$ python3 -q
>>> import numpy as np
>>> np.set_printoptions(suppress=True, linewidth=120)
>>> mat = np.load("test6.npy")
>>> mat
array([[ 18.,  18., -27.],
       [ 18.,   9., -18.],
       [ 18.,  18., -27.]])
>>> # row 2 repeats row 0
>>> Uu, sig, Vh = np.linalg.svd(mat, full_matrices=False)
>>> Uu.shape, sig.shape, Vh.shape
((3, 3), (3,), (3, 3))
>>> np.round(sig / sig[0], 3) + 0
array([1. , 0.1, 0. ])
>>> np.round(np.cumsum(sig ** 2) / np.sum(sig ** 2), 3)
array([0.99, 1.  , 1.  ])
>>> np.round(Uu.T @ Uu, 3) + 0
array([[1., 0., 0.],
       [0., 1., 0.],
       [0., 0., 1.]])
>>> Uu, sig, Vh = np.linalg.svd(mat)
>>> V = Vh[:(sig > 1e-8).sum()]
>>> rng = np.random.default_rng(633)
>>> x = mat[2] + 2 * mat[1] + rng.integers(2) * np.eye(3)[1]
>>> x
array([ 54.,  37., -63.])
>>> np.linalg.matrix_rank(np.vstack([mat, x]))
np.int64(3)
>>> np.round(V.T @ V, 3)
array([[ 0.889, -0.222, -0.222],
       [-0.222,  0.556, -0.444],
       [-0.222, -0.444,  0.556]])
>>> np.round(np.diag(V.T @ V), 3)
array([0.889, 0.556, 0.556])
>>> np.linalg.matrix_rank(mat, rtol=0.1)
np.int64(1)
>>> np.round(np.linalg.norm(mat, 2) / np.linalg.norm(mat), 3)
np.float64(0.995)
>>> [round(float(x), 3) for x in np.linalg.svd(mat, compute_uv=False)[:3]]
[58.726, 5.852, 0.0]
>>> np.linalg.cond(mat) > 100
np.True_
>>> arr = np.load("block0.npy")
>>> print(arr.round(3))
[[0.331 0.047 0.331 0.331]
 [0.047 0.007 0.047 0.047]
 [0.331 0.047 0.331 0.331]
 [0.331 0.047 0.331 0.331]]
>>> # column 2 repeats column 0
>>> Uu, sig, Vh = np.linalg.svd(arr)
>>> np.argmax(sig[:-1] / (sig[1:] + 1e-6)) + 1
np.int64(1)
>>> Y = Uu[:, :1] @ np.diag(sig[:1]) @ Vh[:1]
>>> round(float(np.linalg.norm(arr - Y) / np.linalg.norm(arr)), 3)
0.0
>>> np.linalg.matrix_rank(Y)
np.int64(1)
>>> x = np.array([0, 1, -1, 0])
>>> (x - arr @ x) @ (arr @ x)
np.float64(0.0)
>>> np.round(np.linalg.eigvalsh(2 * arr - np.eye(4)), 3)
array([-1., -1., -1.,  1.])
>>> np.round(np.eye(4) - arr, 3)
array([[ 0.669, -0.047, -0.331, -0.331],
       [-0.047,  0.993, -0.047, -0.047],
       [-0.331, -0.047,  0.669, -0.331],
       [-0.331, -0.047, -0.331,  0.669]])
>>> rk = np.linalg.matrix_rank(arr)
>>> rk
np.int64(1)
>>> ns = np.linalg.svd(arr)[2][rk:].T
>>> print(np.round(arr @ ns, 3) + 0)
[[0. 0. 0.]
 [0. 0. 0.]
 [0. 0. 0.]
 [0. 0. 0.]]
>>> [int(np.linalg.matrix_rank(arr[:i])) for i in range(1, len(arr) + 1)]
[1, 1, 1, 1]
>>> ns.shape
(4, 3)
>>> np.round(ns @ ns.T, 3)
array([[ 0.669, -0.047, -0.331, -0.331],
       [-0.047,  0.993, -0.047, -0.047],
       [-0.331, -0.047,  0.669, -0.331],
       [-0.331, -0.047, -0.331,  0.669]])
>>> np.allclose(arr @ ns, 0)
True
>>> [int(np.linalg.matrix_rank(np.delete(arr, i, axis=0))) for i in range(4)]
[1, 1, 1, 1]
>>> np.linalg.matrix_rank(arr.T @ arr), np.linalg.matrix_rank(arr @ arr.T)
(np.int64(1), np.int64(1))
>>> np.linalg.lstsq(arr[:-1].T, arr[-1])[2]
np.int32(1)
>>> np.abs(np.diag(np.linalg.qr(arr)[1])) > 1e-9
array([ True, False, False, False])
>>> np.allclose(arr[:-1].T @ np.linalg.lstsq(arr[:-1].T, arr[-1])[0], arr[-1])
True
>>> X = np.maximum(np.array([[0],
...     [0],
...     [0],
...     [-1],
...     [0],
...     [-1],
...     [-3],
...     [2],
...     [-3],
...     [-2],
...     [1],
...     [-2],
...     [3],
...     [-3],
...     [3],
...     [-3],
...     [-1],
...     [1],
...     [1],
...     [-3]]) @ np.array([[2, 2, 1, -1]]) + np.array([2, 0, 1, 1]), 0)
>>> X
array([[2, 0, 1, 1],
       [2, 0, 1, 1],
       [2, 0, 1, 1],
       [0, 0, 0, 2],
       [2, 0, 1, 1],
       [0, 0, 0, 2],
       [0, 0, 0, 4],
       [6, 4, 3, 0],
       [0, 0, 0, 4],
       [0, 0, 0, 3],
       [4, 2, 2, 0],
       [0, 0, 0, 3],
       [8, 6, 4, 0],
       [0, 0, 0, 4],
       [8, 6, 4, 0],
       [0, 0, 0, 4],
       [0, 0, 0, 2],
       [4, 2, 2, 0],
       [4, 2, 2, 0],
       [0, 0, 0, 4]])
>>> # null space of dimension 1
>>> Uu, sig, Vh = np.linalg.svd(X)
>>> V = Vh[:(sig > 1e-8).sum()]
>>> x = X[4] + 5 * X[10] + rng.integers(2) * np.eye(4)[0]
>>> x
array([22., 10., 11.,  1.])
>>> np.round(V.T @ V, 3) + 0
array([[0.8, 0. , 0.4, 0. ],
       [0. , 1. , 0. , 0. ],
       [0.4, 0. , 0.2, 0. ],
       [0. , 0. , 0. , 1. ]])
>>> np.linalg.cond(X) > 100
np.True_
>>> [round(float(x), 3) for x in np.linalg.svd(X, compute_uv=False)[:3]]
[19.453, 10.675, 2.576]
>>> np.linalg.matrix_rank(X, rtol=0.1)
np.int64(3)
>>> F = np.load("mat.npy")
>>> F
array([[6., 0., 0., 5.],
       [0., 6., 0., 0.],
       [0., 0., 6., 0.],
       [5., 0., 0., 6.]])
>>> # 3 blocks once reordered
>>> z = rng.permutation(4)
>>> z
array([2, 0, 3, 1])
>>> Y = F[z][:, z]
>>> np.trace(Y)
np.float64(24.0)
>>> np.round(np.linalg.det(Y), 3), np.round(np.linalg.det(F[z]), 3)
(np.float64(396.0), np.float64(-396.0))
>>> np.diag(Y)
array([6., 6., 6., 6.])
>>> print(np.round(np.sort(np.abs(np.linalg.eigvals(Y))), 3))
[ 1.  6.  6. 11.]
>>> ev, V = np.linalg.eigh(F)
>>> x = np.array([-3, 2, -2, 2])
>>> round(x @ F @ x / (x @ x), 3), ev[0], ev[-1]
(np.float64(3.143), np.float64(1.0), np.float64(11.0))
>>> np.round(V * np.sqrt(ev) @ V.T, 3)
array([[2.158, 0.   , 0.   , 1.158],
       [0.   , 2.449, 0.   , 0.   ],
       [0.   , 0.   , 2.449, 0.   ],
       [1.158, 0.   , 0.   , 2.158]])
>>> m1 = np.load("dump.npy")
>>> m1
array([[3, 0, 0, 0],
       [3, 1, 0, 0],
       [3, 0, 2, 0],
       [0, 3, 2, 3]])
>>> O = m1.astype(float).copy()
>>> for j in range(4):
...     O[:, j] -= O[:, :j] @ (O[:, :j].T @ O[:, j])
...     O[:, j] /= np.linalg.norm(O[:, j])
... 
>>> print(O.round(3))
[[ 0.577 -0.107 -0.25   0.77 ]
 [ 0.577  0.214 -0.536 -0.577]
 [ 0.577 -0.107  0.786 -0.192]
 [ 0.     0.965  0.179  0.192]]
>>> ev, V = np.linalg.eig(m1)
>>> np.round(np.sort(np.linalg.eigvals(m1 @ m1)), 3)
array([1., 4., 9., 9.])
>>> np.round(np.sort(np.linalg.eigvals(m1.T)), 3)
array([1., 2., 3., 3.])
>>> Y = np.linalg.inv(m1)
>>> np.round(np.linalg.det(m1) * Y, 3) + 0
array([[  6.,   0.,   0.,   0.],
       [-18.,  18.,   0.,   0.],
       [ -9.,   0.,   9.,   0.],
       [ 24., -18.,  -6.,   6.]])
>>> np.round(np.linalg.inv(Y), 3) + 0
array([[3., 0., 0., 0.],
       [3., 1., 0., 0.],
       [3., 0., 2., 0.],
       [0., 3., 2., 3.]])
>>> np.allclose(Y, m1.T)
False
>>> print(Y.round(3) + 0)
[[ 0.333  0.     0.     0.   ]
 [-1.     1.     0.     0.   ]
 [-0.5    0.     0.5    0.   ]
 [ 1.333 -1.    -0.333  0.333]]
>>> print((np.abs(Y) > 1e-9).astype(int))
[[1 0 0 0]
 [1 1 0 0]
 [1 0 1 0]
 [1 1 1 1]]
>>> M = np.eye(2, dtype=int)[rng.permutation(2)] * np.array([2, -2])
>>> M
array([[ 2,  0],
       [ 0, -2]])
>>> # equal to its transpose
>>> np.round(np.linalg.eigvalsh(M).min(), 3)
np.float64(-2.0)
>>> np.all(np.linalg.eigvalsh(M) > 0)
np.False_
>>> ev, V = np.linalg.eigh(M)
>>> V.T @ M @ V
array([[-2.,  0.],
       [ 0.,  2.]])
>>> np.round(np.linalg.eigvalsh(M + 5 * np.eye(2)), 3)
array([3., 7.])
>>> print((ev > 1e-8).sum(), (ev < -1e-8).sum())
1 1
>>> np.abs(V[:, -1]).round(6).argmax()
np.int64(0)
>>> ev.sum(), np.trace(M)
(np.float64(0.0), np.int64(0))
>>> print(np.round(np.linalg.svd(M, compute_uv=False), 3))
[2. 2.]
>>> V @ np.diag(ev) @ V.T
array([[ 2.,  0.],
       [ 0., -2.]])
>>> x = np.array([0, -2])
>>> a = np.maximum(M @ x, 0)
>>> np.flatnonzero(a > 1e-9)
array([1])
>>> a
array([0, 4])
>>> np.round(np.tanh(M @ x), 3)
array([0.   , 0.999])
>>> np.maximum(M @ x, 0) - np.maximum(-M @ x, 0)
array([0, 4])
>>> z = rng.permutation(2)
>>> Y = M[:, z] * rng.choice([-1, 1], 2)
>>> Y
array([[-2,  0],
       [ 0,  2]])
>>> Uu, _, Vh = np.linalg.svd(M.T @ Y)
>>> np.round(np.linalg.lstsq(M, Y)[0], 3)
array([[-1.,  0.],
       [ 0., -1.]])
>>> print(np.prod(np.diag(M)), np.round(np.linalg.det(M), 3))
-4 -4.0
>>> [int(np.linalg.matrix_rank(np.linalg.matrix_power(M, p))) for p in range(1, 3)]
[2, 2]
>>> E = np.loadtxt("data.csv", delimiter=",")
>>> E.round(3)
array([[ 0.265, -0.441],
       [-0.441,  0.735]])
>>> # looks like rank 1
>>> rk = np.linalg.matrix_rank(E)
>>> print(rk)
1
>>> ns = np.linalg.svd(E)[2][rk:].T
>>> np.linalg.matrix_rank(E.T @ E), np.linalg.matrix_rank(E @ E.T)
(np.int64(1), np.int64(1))
>>> np.allclose(E @ ns, 0)
True
